$ ipython --no-banner

In [1]: import numpy as np

In [2]: import numpy.linalg as la

In [3]: np.set_printoptions(precision=1, suppress=True, linewidth=120, floatmode="fixed")

In [4]: rd = lambda a: np.round(a, 1) + 0

In [5]: data = np.loadtxt("layer6.csv", delimiter=",")

In [6]: data
Out[6]: 
array([[0.0, 3.0, 2.0],
       [0.0, 0.0, 7.0],
       [0.0, 0.0, 0.0]])

In [7]: # rank 2

In [8]: rd(data @ la.pinv(data) @ data)
Out[8]: 
array([[0.0, 3.0, 2.0],
       [0.0, 0.0, 7.0],
       [0.0, 0.0, 0.0]])

In [9]: np.abs(np.diag(la.qr(data)[1])) > 1e-9
Out[9]: array([False, False, False])

In [10]: np.unique(data.round(6), axis=0).shape
Out[10]: (3, 3)

In [11]: np.allclose(data[:-1].T @ la.lstsq(data[:-1].T, data[-1])[0], data[-1])
Out[11]: True

In [12]: A = np.load("test16.npy")

In [13]: A
Out[13]: 
array([[ 4.0, -1.0,  0.0,  0.0,  0.0,  0.0],
       [-1.0,  5.0, -1.0,  0.0,  0.0,  0.0],
       [ 0.0, -1.0,  4.0, -1.0,  0.0,  0.0],
       [ 0.0,  0.0, -1.0,  1.0, -1.0,  0.0],
       [ 0.0,  0.0,  0.0, -1.0,  0.0, -1.0],
       [ 0.0,  0.0,  0.0,  0.0, -1.0,  0.0]])

In [14]: # equal to its transpose

In [15]: x = np.array([0, 2, -3, -1, -3, 0])

In [16]: y = A @ x

In [17]: c, lr = np.zeros(6), 1 / la.norm(A, 2) ** 2

In [18]: for i in range(250):
    ...:     c -= lr * A.T @ (A @ c - y)
    ...:     if i % 50 == 0: print(i, round(la.norm(A @ c - y), 1))
    ...: 
0 5.4
50 0.6
100 0.4
150 0.4
200 0.3

In [19]: rd(c)
Out[19]: array([ 0.0,  2.0, -2.8, -0.5, -2.8, -0.6])

In [20]: Y = la.inv(A)

In [21]: print(np.allclose(Y, A.T))
False

In [22]: rd(Y)
Out[22]: 
array([[ 0.3,  0.1,  0.0,  0.0,  0.0,  0.0],
       [ 0.1,  0.2,  0.1,  0.1,  0.0, -0.1],
       [ 0.0,  0.1,  0.4,  0.4,  0.0, -0.4],
       [ 0.0,  0.1,  0.4,  1.4,  0.0, -1.4],
       [ 0.0,  0.0,  0.0,  0.0,  0.0, -1.0],
       [ 0.0, -0.1, -0.4, -1.4, -1.0,  1.4]])

In [23]: rd(la.inv(Y))
Out[23]: 
array([[ 4.0, -1.0,  0.0,  0.0,  0.0,  0.0],
       [-1.0,  5.0, -1.0,  0.0,  0.0,  0.0],
       [ 0.0, -1.0,  4.0, -1.0,  0.0,  0.0],
       [ 0.0,  0.0, -1.0,  1.0, -1.0,  0.0],
       [ 0.0,  0.0,  0.0, -1.0,  0.0, -1.0],
       [ 0.0,  0.0,  0.0,  0.0, -1.0,  0.0]])

In [24]: rd(la.det(A) * Y)
Out[24]: 
array([[-14.0,  -3.0,  -1.0,  -1.0,   0.0,   1.0],
       [ -3.0, -12.0,  -4.0,  -4.0,   0.0,   4.0],
       [ -1.0,  -4.0, -19.0, -19.0,   0.0,  19.0],
       [ -1.0,  -4.0, -19.0, -72.0,   0.0,  72.0],
       [  0.0,   0.0,   0.0,   0.0,   0.0,  53.0],
       [  1.0,   4.0,  19.0,  72.0,  53.0, -72.0]])

In [25]: np.allclose(A @ A.T, A.T @ A)
Out[25]: True

In [26]: print((A + A.T) / 2)
[[ 4.0 -1.0  0.0  0.0  0.0  0.0]
 [-1.0  5.0 -1.0  0.0  0.0  0.0]
 [ 0.0 -1.0  4.0 -1.0  0.0  0.0]
 [ 0.0  0.0 -1.0  1.0 -1.0  0.0]
 [ 0.0  0.0  0.0 -1.0  0.0 -1.0]
 [ 0.0  0.0  0.0  0.0 -1.0  0.0]]

In [27]: rd(la.det(A))
Out[27]: np.float64(-53.0)

In [28]: Q, V = la.qr(A[:, :5])[0], la.qr(A[:, 5:])[0]

In [29]: sig = la.svd(Q.T @ V, compute_uv=False)

In [30]: rd(sig)
Out[30]: array([0.9])

In [31]: print(rd(np.degrees(np.arccos(sig.clip(0, 1)))))
[27.1]

In [32]: F = np.minimum.outer(np.arange(1, 7), np.arange(1, 7)) * -2

In [33]: F
Out[33]: 
array([[ -2,  -2,  -2,  -2,  -2,  -2],
       [ -2,  -4,  -4,  -4,  -4,  -4],
       [ -2,  -4,  -6,  -6,  -6,  -6],
       [ -2,  -4,  -6,  -8,  -8,  -8],
       [ -2,  -4,  -6,  -8, -10, -10],
       [ -2,  -4,  -6,  -8, -10, -12]])

In [34]: # symmetric

In [35]: cov = F.T @ F

In [36]: rd(la.eigvalsh(cov)[::-1])
Out[36]: array([1184.3,   15.8,    2.4,    0.8,    0.4,    0.3])

In [37]: np.trace(cov), (F ** 2).sum()
Out[37]: (np.int64(1204), np.int64(1204))

In [38]: np.diag(cov)
Out[38]: array([ 24,  84, 164, 248, 320, 364])

In [39]: cov
Out[39]: 
array([[ 24,  44,  60,  72,  80,  84],
       [ 44,  84, 116, 140, 156, 164],
       [ 60, 116, 164, 200, 224, 236],
       [ 72, 140, 200, 248, 280, 296],
       [ 80, 156, 224, 280, 320, 340],
       [ 84, 164, 236, 296, 340, 364]])

In [40]: print(np.allclose(cov, cov.T))
True

In [41]: print(rd(la.svd(F, compute_uv=False) ** 2))
[1184.3   15.8    2.4    0.8    0.4    0.3]
